% ipython --no-banner

In [1]: import numpy as np

In [2]: np.set_printoptions(suppress=True, linewidth=100)

In [3]: rnd = lambda a: np.round(a, 2) + 0

In [4]: arr = np.array([[-6, -5, 1, -12], [10, -5, 9, 0], [-8, 0, -4, -6], [6, 5, -1, 12]])

In [5]: arr
Out[5]: 
array([[ -6,  -5,   1, -12],
       [ 10,  -5,   9,   0],
       [ -8,   0,  -4,  -6],
       [  6,   5,  -1,  12]])

In [6]: # rows and columns are dependent

In [7]: rnd(np.sort(np.abs(np.linalg.eigvals(arr))))
Out[7]: array([0.  , 0.  , 4.24, 4.24])

In [8]: np.trace(arr)
Out[8]: np.int64(-3)

In [9]: np.linalg.determinant(arr)
Traceback (most recent call last):
  Cell In[9], line 1
    np.linalg.determinant(arr)
AttributeError: module 'numpy.linalg' has no attribute 'determinant'


In [10]: assert arr == arr.T
Traceback (most recent call last):
  Cell In[10], line 1
    assert arr == arr.T
ValueError: The truth value of an array with more than one element is ambiguous. Use a.any() or a.all()


In [11]: r0 = np.array([1, 1])

In [12]: np.array([np.convolve(row, r0, "same") for row in arr])
Out[12]: 
array([[ -6, -11,  -4, -11],
       [ 10,   5,   4,   9],
       [ -8,  -8,  -4, -10],
       [  6,  11,   4,  11]])

In [13]: np.polyval(r0, arr[3])
Out[13]: array([ 7,  6,  0, 13])

In [14]: np.convolve(arr[3], r0)
Out[14]: array([ 6, 11,  4, 11, 12])

In [15]: np.correlate(arr[3], arr[2], "full")
Out[15]: array([ -36,  -54,  -14, -116,  -88,    8,  -96])

In [16]: X = np.load("out3.npy")

In [17]: X
Out[17]: 
array([[ 0.02,  3.  ,  1.  ],
       [ 3.  ,  1.02, -3.  ],
       [ 0.  ,  3.  ,  1.02]])

In [18]: U, sv, vt = np.linalg.svd(X, full_matrices=False)

In [19]: (sv > 1e-8).sum()
Out[19]: np.int64(3)

In [20]: rnd(np.sqrt((sv ** 2).sum())), rnd(np.linalg.norm(X))
Out[20]: (np.float64(6.25), np.float64(6.25))

In [21]: rnd(np.cumsum(sv ** 2) / np.sum(sv ** 2))
Out[21]: array([0.51, 1.  , 1.  ])

In [22]: hat = np.triu(np.array([[-1, -1, -1], [-1, -2, 2], [1, 0, 1]]), 1) + np.eye(3)

In [23]: out = hat @ X @ np.linalg.inv(hat)

In [24]: rnd(np.linalg.det(out))
Out[24]: np.float64(0.02)

In [25]: rnd(np.trace(out)), np.trace(X)
Out[25]: (np.float64(2.06), np.float64(2.06))

In [26]: m1 = np.array([[9.0, -1.0, 0.0], [0.0, -3.0, 0.0], [0.0, 0.0, 5.0]])

In [27]: # splits into 2 blocks

In [28]: w, V = np.linalg.eig(m1)

In [29]: m1 @ V[:, 0] - w[0] * V[:, 0]
Out[29]: array([0., 0., 0.])

In [30]: np.prod(w)
Out[30]: np.float64(-135.0)

In [31]: rnd(np.sort(np.linalg.eigvals(m1.T)))
Out[31]: array([-3.,  5.,  9.])

In [32]: O, V = np.linalg.qr(m1[:, :1])[0], np.linalg.qr(m1[:, 1:])[0]

In [33]: sv = np.linalg.svd(O.T @ V, compute_uv=False)

In [34]: (sv > 0.9).sum()
Out[34]: np.int64(0)

In [35]: rnd(sv)
Out[35]: array([0.32])

In [36]: rnd(np.linalg.norm(O @ O.T - V @ V.T, 2))
Out[36]: np.float64(1.0)

In [37]: W = np.array([[3, 0, 1], [-4, -2, 1], [5, 0, 5]])

In [38]: b = np.array([5, 1, 3])

In [39]: hid = np.maximum(m1 @ W + b, 0)

In [40]: hid
Out[40]: 
array([[36.,  3., 11.],
       [17.,  7.,  0.],
       [30.,  1., 28.]])

In [41]: (hid > 0).astype(int)
Out[41]: 
array([[1, 1, 1],
       [1, 1, 0],
       [1, 1, 1]])

In [42]: cent = np.array([[-3, 2, 1], [-1, 2, -1], [-1, -3, 3]])

In [43]: (hid @ cent).round(6).argmax(axis=1)
Out[43]: array([2, 1, 2])

In [44]: W @ cent
Out[44]: 
array([[-10,   3,   6],
       [ 13, -15,   1],
       [-20,  -5,  20]])

In [45]: hat = np.triu(np.array([[2, -1, -3], [-1, 3, 2], [3, -1, -3]]), 1) + np.eye(3)

In [46]: out = hat @ m1 @ np.linalg.inv(hat)

In [47]: np.linalg.matrix_rank(out)
Out[47]: np.int64(3)

In [48]: np.trace(out), np.trace(m1)
Out[48]: (np.float64(11.0), np.float64(11.0))

In [49]: out = np.array([[-2], [0], [2], [0]])

In [50]: cent = np.array([[-2, -2, 0, -2]])

In [51]: K = out @ cent

In [52]: K
Out[52]: 
array([[ 4,  4,  0,  4],
       [ 0,  0,  0,  0],
       [-4, -4,  0, -4],
       [ 0,  0,  0,  0]])

In [53]: # rank 1

In [54]: rnd(np.linalg.det(2 * K)), rnd(np.linalg.det(K))
Out[54]: (np.float64(0.0), np.float64(0.0))

In [55]: rnd(np.linalg.eigvals(K))
Out[55]: array([0., 4., 0., 0.])

In [56]: np.kron(np.eye(2, dtype=int), K)
Out[56]: 
array([[ 4,  4,  0,  4,  0,  0,  0,  0],
       [ 0,  0,  0,  0,  0,  0,  0,  0],
       [-4, -4,  0, -4,  0,  0,  0,  0],
       [ 0,  0,  0,  0,  0,  0,  0,  0],
       [ 0,  0,  0,  0,  4,  4,  0,  4],
       [ 0,  0,  0,  0,  0,  0,  0,  0],
       [ 0,  0,  0,  0, -4, -4,  0, -4],
       [ 0,  0,  0,  0,  0,  0,  0,  0]])

In [57]: np.linalg.matrix_rank(K, rtol=0.1)
Out[57]: np.int64(1)

In [58]: [round(float(x), 2) for x in np.linalg.svd(K, compute_uv=False)[:3]]
Out[58]: [9.8, 0.0, 0.0]

In [59]: np.linalg.cond(K) > 100
Out[59]: np.True_

In [60]: np.argsort(-np.linalg.norm(K, axis=0).round(6), kind="stable")[:3]
Out[60]: array([0, 1, 3])

In [61]: rnd(np.linalg.norm(K, 2) / np.linalg.norm(K))
Out[61]: np.float64(1.0)
